% python3 -q
>>> import numpy as np
>>> import numpy.linalg as la
>>> np.set_printoptions(precision=3, suppress=True, linewidth=120, legacy="1.25")
>>> W0 = np.load("layer0.npy")
>>> W0
array([[ 0.411, -2.284, -1.034,  0.63 ,  0.036,  0.758,  1.796,  0.272,  0.709, -0.506],
       [-2.232, -1.113,  0.324,  0.662, -0.125,  0.181,  0.527,  0.021,  0.523, -2.208],
       [ 0.135, -1.927,  2.904, -0.933,  1.876, -0.894,  0.27 , -1.304,  0.946,  0.669],
       [ 1.383, -1.357, -0.112, -0.813,  0.082,  0.297, -1.326,  0.857, -5.676,  1.444],
       [ 1.645, -0.576, -2.08 ,  2.963,  0.721,  1.796,  3.64 , -0.364, -1.081, -1.135],
       [-0.281, -1.613,  4.305, -0.969, -0.118, -0.972, -1.89 , -0.545,  1.823, -0.008],
       [ 0.803,  0.579, -4.095,  2.92 , -1.423,  0.71 ,  3.394,  0.585,  1.251,  0.987]])
>>> f, v = W0[0], W0[6]
>>> round(f @ v, 3)
12.211
>>> np.round(f @ f, 3)
11.486
>>> p = (f @ v) / (f @ f) * f
>>> round(float(la.norm(f + v) ** 2 + la.norm(f - v) ** 2), 3)
109.382
>>> round((v - p) @ f, 3)
-0.0
>>> p
array([ 0.437, -2.428, -1.099,  0.67 ,  0.038,  0.806,  1.909,  0.289,  0.754, -0.538])
>>> v - p
array([ 0.366,  3.007, -2.996,  2.25 , -1.461, -0.096,  1.485,  0.296,  0.497,  1.525])
>>> la.matrix_rank(np.outer(f, v))
1
>>> E = np.load("data.npy")
>>> E
array([[ 2,  2,  2,  2],
       [-2, -2, -2, -2],
       [-1, -1,  0,  0],
       [ 1,  1,  0,  0]])
>>> # looks like rank 2
>>> left, sv, Vh = la.svd(E)
>>> V = Vh[:(sv > 1e-8).sum()]
>>> rng = np.random.default_rng(4)
>>> x0 = E[3] + -2 * E[1] + rng.integers(2) * np.eye(4)[3]
>>> x0
array([5., 5., 4., 5.])
>>> np.allclose(V.T @ V @ x0, x0)
False
>>> la.matrix_rank(np.vstack([E, x0]))
3
>>> np.unique(E.round(6), axis=0).shape
(4, 4)
>>> np.round(np.trace(la.pinv(E) @ E), 3)
2.0
>>> idx = rng.permutation(4)
>>> idx
array([2, 0, 1, 3])
>>> B = E[idx][:, idx]
>>> np.allclose(B, E)
False
>>> round(float(la.det(B)), 3), round(la.det(E[idx]), 3)
(0.0, 0.0)
>>> B
array([[ 0, -1, -1,  0],
       [ 2,  2,  2,  2],
       [-2, -2, -2, -2],
       [ 0,  1,  1,  0]])
>>> np.trace(B)
0
>>> A = np.load("case4.npy")
>>> A
array([[ 2,  0,  0,  0,  0,  0,  0,  0,  0,  0,  0,  0],
       [ 0, -2,  0,  0,  0,  0,  0,  0,  0,  0,  0,  0],
       [ 0,  0,  5,  0,  0,  0,  0,  0,  0,  0,  0,  0],
       [ 0,  0,  0,  4,  0,  0,  0,  0,  0,  0,  0,  0],
       [ 0,  0,  0,  0,  1,  0,  0,  0,  0,  0,  0,  0],
       [ 0,  0,  0,  0,  0,  5,  0,  0,  0,  0,  0,  0],
       [ 0,  0,  0,  0,  0,  0,  0,  0,  0,  0,  0,  0],
       [ 0,  0,  0,  0,  0,  0,  0,  5,  0,  0,  0,  0],
       [ 0,  0,  0,  0,  0,  0,  0,  0, -3,  0,  0,  0],
       [ 0,  0,  0,  0,  0,  0,  0,  0,  0, -1,  0,  0],
       [ 0,  0,  0,  0,  0,  0,  0,  0,  0,  0,  0,  0],
       [ 0,  0,  0,  0,  0,  0,  0,  0,  0,  0,  0,  4]])
>>> left, sv, Vh = la.svd(A)
>>> V = Vh[:(sv > 1e-8).sum()]
>>> x0 = A[3] + -3 * A[8] + rng.integers(2) * np.eye(12)[10]
>>> x0
array([0., 0., 0., 4., 0., 0., 0., 0., 9., 0., 1., 0.])
>>> V.T @ V
array([[1., 0., 0., 0., 0., 0., 0., 0., 0., 0., 0., 0.],
       [0., 1., 0., 0., 0., 0., 0., 0., 0., 0., 0., 0.],
       [0., 0., 1., 0., 0., 0., 0., 0., 0., 0., 0., 0.],
       [0., 0., 0., 1., 0., 0., 0., 0., 0., 0., 0., 0.],
       [0., 0., 0., 0., 1., 0., 0., 0., 0., 0., 0., 0.],
       [0., 0., 0., 0., 0., 1., 0., 0., 0., 0., 0., 0.],
       [0., 0., 0., 0., 0., 0., 0., 0., 0., 0., 0., 0.],
       [0., 0., 0., 0., 0., 0., 0., 1., 0., 0., 0., 0.],
       [0., 0., 0., 0., 0., 0., 0., 0., 1., 0., 0., 0.],
       [0., 0., 0., 0., 0., 0., 0., 0., 0., 1., 0., 0.],
       [0., 0., 0., 0., 0., 0., 0., 0., 0., 0., 0., 0.],
       [0., 0., 0., 0., 0., 0., 0., 0., 0., 0., 0., 1.]])
>>> round(la.norm(x0 - V.T @ V @ x0), 3)
1.0
>>> np.allclose(V.T @ V @ x0, x0)
False
>>> evals, V = la.eigh(A)
>>> np.unique(evals.round(6) + 0, return_counts=True)[1]
array([1, 1, 1, 2, 1, 1, 2, 3])
>>> (evals > 1e-8).sum(), (evals < -1e-8).sum()
(7, 3)
>>> V @ np.diag(evals) @ V.T
array([[ 2.,  0.,  0.,  0.,  0.,  0.,  0.,  0.,  0.,  0.,  0.,  0.],
       [ 0., -2.,  0.,  0.,  0.,  0.,  0.,  0.,  0.,  0.,  0.,  0.],
       [ 0.,  0.,  5.,  0.,  0.,  0.,  0.,  0.,  0.,  0.,  0.,  0.],
       [ 0.,  0.,  0.,  4.,  0.,  0.,  0.,  0.,  0.,  0.,  0.,  0.],
       [ 0.,  0.,  0.,  0.,  1.,  0.,  0.,  0.,  0.,  0.,  0.,  0.],
       [ 0.,  0.,  0.,  0.,  0.,  5.,  0.,  0.,  0.,  0.,  0.,  0.],
       [ 0.,  0.,  0.,  0.,  0.,  0.,  0.,  0.,  0.,  0.,  0.,  0.],
       [ 0.,  0.,  0.,  0.,  0.,  0.,  0.,  5.,  0.,  0.,  0.,  0.],
       [ 0.,  0.,  0.,  0.,  0.,  0.,  0.,  0., -3.,  0.,  0.,  0.],
       [ 0.,  0.,  0.,  0.,  0.,  0.,  0.,  0.,  0., -1.,  0.,  0.],
       [ 0.,  0.,  0.,  0.,  0.,  0.,  0.,  0.,  0.,  0.,  0.,  0.],
       [ 0.,  0.,  0.,  0.,  0.,  0.,  0.,  0.,  0.,  0.,  0.,  4.]])
>>> V.T @ V
array([[1., 0., 0., 0., 0., 0., 0., 0., 0., 0., 0., 0.],
       [0., 1., 0., 0., 0., 0., 0., 0., 0., 0., 0., 0.],
       [0., 0., 1., 0., 0., 0., 0., 0., 0., 0., 0., 0.],
       [0., 0., 0., 1., 0., 0., 0., 0., 0., 0., 0., 0.],
       [0., 0., 0., 0., 1., 0., 0., 0., 0., 0., 0., 0.],
       [0., 0., 0., 0., 0., 1., 0., 0., 0., 0., 0., 0.],
       [0., 0., 0., 0., 0., 0., 1., 0., 0., 0., 0., 0.],
       [0., 0., 0., 0., 0., 0., 0., 1., 0., 0., 0., 0.],
       [0., 0., 0., 0., 0., 0., 0., 0., 1., 0., 0., 0.],
       [0., 0., 0., 0., 0., 0., 0., 0., 0., 1., 0., 0.],
       [0., 0., 0., 0., 0., 0., 0., 0., 0., 0., 1., 0.],
       [0., 0., 0., 0., 0., 0., 0., 0., 0., 0., 0., 1.]])
>>> J = np.loadtxt("x.csv", delimiter=",")
>>> J
array([[ 5.,  3.,  6.,  9.,  6.,  7., 12.,  7.],
       [ 8.,  4.,  7.,  9., 10.,  4., 15., 11.],
       [ 8.,  2.,  3., 10.,  7.,  6., 13.,  9.],
       [ 2.,  1.,  1.,  3.,  1.,  3.,  5.,  5.],
       [ 2.,  1.,  1.,  3.,  1.,  3.,  5.,  5.],
       [ 0.,  0.,  0.,  0.,  0.,  0.,  0.,  0.],
       [ 5.,  3.,  5.,  8.,  5.,  5.,  4.,  4.],
       [10.,  6., 12.,  8.,  9.,  4.,  9.,  4.],
       [ 5.,  5.,  9.,  7.,  8.,  3.,  6.,  6.],
       [ 5.,  4.,  7.,  4., 10.,  3., 10.,  4.],
       [ 4.,  1.,  3.,  0.,  5.,  2.,  5.,  0.],
       [ 1.,  3.,  4.,  4.,  5.,  1.,  5.,  4.],
       [ 2.,  4.,  4.,  9.,  7.,  4.,  8.,  6.],
       [ 5.,  5.,  9.,  7.,  8.,  3.,  6.,  6.],
       [ 7.,  5., 12.,  5., 13.,  4., 14.,  4.],
       [ 0.,  0.,  0.,  0.,  0.,  0.,  0.,  0.],
       [ 3.,  2.,  5.,  6.,  5.,  4.,  7.,  2.],
       [ 0.,  0.,  0.,  0.,  0.,  0.,  0.,  0.],
       [10.,  6.,  8., 10.,  7.,  6., 10.,  9.],
       [10.,  4.,  4., 11.,  9.,  4., 12.,  6.],
       [ 4.,  2.,  6.,  4.,  4.,  4.,  9.,  5.],
       [ 1.,  1.,  0.,  5.,  2.,  3.,  3.,  2.],
       [ 2.,  1.,  1.,  3.,  1.,  3.,  5.,  5.],
       [ 6.,  1.,  2.,  7.,  6.,  3.,  8.,  4.],
       [ 7.,  5., 12.,  5., 13.,  4., 14.,  4.],
       [ 0.,  0.,  0.,  0.,  0.,  0.,  0.,  0.],
       [10.,  5.,  6.,  7.,  9.,  6., 14.,  7.],
       [ 7.,  5.,  3., 12.,  6.,  7., 12.,  9.],
       [ 7.,  1.,  3.,  5.,  5.,  3., 10.,  7.],
       [ 1.,  1.,  0.,  5.,  2.,  3.,  3.,  2.],
       [11.,  9., 16., 12., 14.,  5., 14.,  8.],
       [ 9.,  2.,  7.,  5.,  7.,  2.,  6.,  4.],
       [ 4.,  1.,  3.,  0.,  5.,  2.,  5.,  0.],
       [ 6.,  7.,  6., 13., 10.,  5., 12.,  8.],
       [ 8.,  4., 11.,  7., 12.,  2., 14.,  6.],
       [ 6.,  2.,  4.,  3.,  6.,  5., 10.,  5.],
       [ 3.,  2.,  5.,  6.,  5.,  4.,  7.,  2.],
       [11.,  5.,  9., 11., 11., 10., 14.,  9.],
       [ 3.,  2.,  1.,  8.,  3.,  6.,  8.,  7.],
       [ 4.,  5.,  5., 12.,  8.,  7., 13., 11.],
       [ 7.,  5.,  8.,  7., 11.,  6., 15.,  9.],
       [ 0.,  0.,  0.,  0.,  0.,  0.,  0.,  0.],
       [ 9.,  1.,  5.,  2.,  9.,  2., 10.,  2.],
       [ 0.,  0.,  0.,  0.,  0.,  0.,  0.,  0.],
       [ 4.,  2.,  5.,  3.,  3.,  2.,  1.,  2.]])
>>> # row 4 repeats row 3
>>> idx = rng.permutation(8)
>>> B = J[:, idx] * rng.choice([-1, 1], 8)
>>> B
array([[ -3.,   5.,   7.,  -6.,   7.,  -9.,  12.,  -6.],
       [ -4.,   8.,  11.,  -7.,   4.,  -9.,  15., -10.],
       [ -2.,   8.,   9.,  -3.,   6., -10.,  13.,  -7.],
       [ -1.,   2.,   5.,  -1.,   3.,  -3.,   5.,  -1.],
       [ -1.,   2.,   5.,  -1.,   3.,  -3.,   5.,  -1.],
       [ -0.,   0.,   0.,  -0.,   0.,  -0.,   0.,  -0.],
       [ -3.,   5.,   4.,  -5.,   5.,  -8.,   4.,  -5.],
       [ -6.,  10.,   4., -12.,   4.,  -8.,   9.,  -9.],
       [ -5.,   5.,   6.,  -9.,   3.,  -7.,   6.,  -8.],
       [ -4.,   5.,   4.,  -7.,   3.,  -4.,  10., -10.],
       [ -1.,   4.,   0.,  -3.,   2.,  -0.,   5.,  -5.],
       [ -3.,   1.,   4.,  -4.,   1.,  -4.,   5.,  -5.],
       [ -4.,   2.,   6.,  -4.,   4.,  -9.,   8.,  -7.],
       [ -5.,   5.,   6.,  -9.,   3.,  -7.,   6.,  -8.],
       [ -5.,   7.,   4., -12.,   4.,  -5.,  14., -13.],
       [ -0.,   0.,   0.,  -0.,   0.,  -0.,   0.,  -0.],
       [ -2.,   3.,   2.,  -5.,   4.,  -6.,   7.,  -5.],
       [ -0.,   0.,   0.,  -0.,   0.,  -0.,   0.,  -0.],
       [ -6.,  10.,   9.,  -8.,   6., -10.,  10.,  -7.],
       [ -4.,  10.,   6.,  -4.,   4., -11.,  12.,  -9.],
       [ -2.,   4.,   5.,  -6.,   4.,  -4.,   9.,  -4.],
       [ -1.,   1.,   2.,  -0.,   3.,  -5.,   3.,  -2.],
       [ -1.,   2.,   5.,  -1.,   3.,  -3.,   5.,  -1.],
       [ -1.,   6.,   4.,  -2.,   3.,  -7.,   8.,  -6.],
       [ -5.,   7.,   4., -12.,   4.,  -5.,  14., -13.],
       [ -0.,   0.,   0.,  -0.,   0.,  -0.,   0.,  -0.],
       [ -5.,  10.,   7.,  -6.,   6.,  -7.,  14.,  -9.],
       [ -5.,   7.,   9.,  -3.,   7., -12.,  12.,  -6.],
       [ -1.,   7.,   7.,  -3.,   3.,  -5.,  10.,  -5.],
       [ -1.,   1.,   2.,  -0.,   3.,  -5.,   3.,  -2.],
       [ -9.,  11.,   8., -16.,   5., -12.,  14., -14.],
       [ -2.,   9.,   4.,  -7.,   2.,  -5.,   6.,  -7.],
       [ -1.,   4.,   0.,  -3.,   2.,  -0.,   5.,  -5.],
       [ -7.,   6.,   8.,  -6.,   5., -13.,  12., -10.],
       [ -4.,   8.,   6., -11.,   2.,  -7.,  14., -12.],
       [ -2.,   6.,   5.,  -4.,   5.,  -3.,  10.,  -6.],
       [ -2.,   3.,   2.,  -5.,   4.,  -6.,   7.,  -5.],
       [ -5.,  11.,   9.,  -9.,  10., -11.,  14., -11.],
       [ -2.,   3.,   7.,  -1.,   6.,  -8.,   8.,  -3.],
       [ -5.,   4.,  11.,  -5.,   7., -12.,  13.,  -8.],
       [ -5.,   7.,   9.,  -8.,   6.,  -7.,  15., -11.],
       [ -0.,   0.,   0.,  -0.,   0.,  -0.,   0.,  -0.],
       [ -1.,   9.,   2.,  -5.,   2.,  -2.,  10.,  -9.],
       [ -0.,   0.,   0.,  -0.,   0.,  -0.,   0.,  -0.],
       [ -2.,   4.,   2.,  -5.,   2.,  -3.,   1.,  -3.]])
>>> left, _, Vh = la.svd(J.T @ B)
>>> np.round(la.lstsq(J, B)[0], 3) + 0
array([[ 0.,  1.,  0.,  0.,  0.,  0.,  0.,  0.],
       [-1.,  0.,  0.,  0.,  0.,  0.,  0.,  0.],
       [ 0.,  0.,  0., -1.,  0.,  0.,  0.,  0.],
       [ 0.,  0.,  0.,  0.,  0., -1.,  0.,  0.],
       [ 0.,  0.,  0.,  0.,  0.,  0.,  0., -1.],
       [ 0.,  0.,  0.,  0.,  1.,  0.,  0.,  0.],
       [ 0.,  0.,  0.,  0.,  0.,  0.,  1.,  0.],
       [ 0.,  0.,  1.,  0.,  0.,  0.,  0.,  0.]])
>>> np.round(left @ Vh, 3) + 0
array([[ 0.,  1.,  0.,  0.,  0.,  0.,  0.,  0.],
       [-1.,  0.,  0.,  0.,  0.,  0.,  0.,  0.],
       [ 0.,  0.,  0., -1.,  0.,  0.,  0.,  0.],
       [ 0.,  0.,  0.,  0.,  0., -1.,  0.,  0.],
       [ 0.,  0.,  0.,  0.,  0.,  0.,  0., -1.],
       [ 0.,  0.,  0.,  0.,  1.,  0.,  0.,  0.],
       [ 0.,  0.,  0.,  0.,  0.,  0.,  1.,  0.],
       [ 0.,  0.,  1.,  0.,  0.,  0.,  0.,  0.]])
>>> idx
array([1, 0, 7, 2, 5, 3, 6, 4])
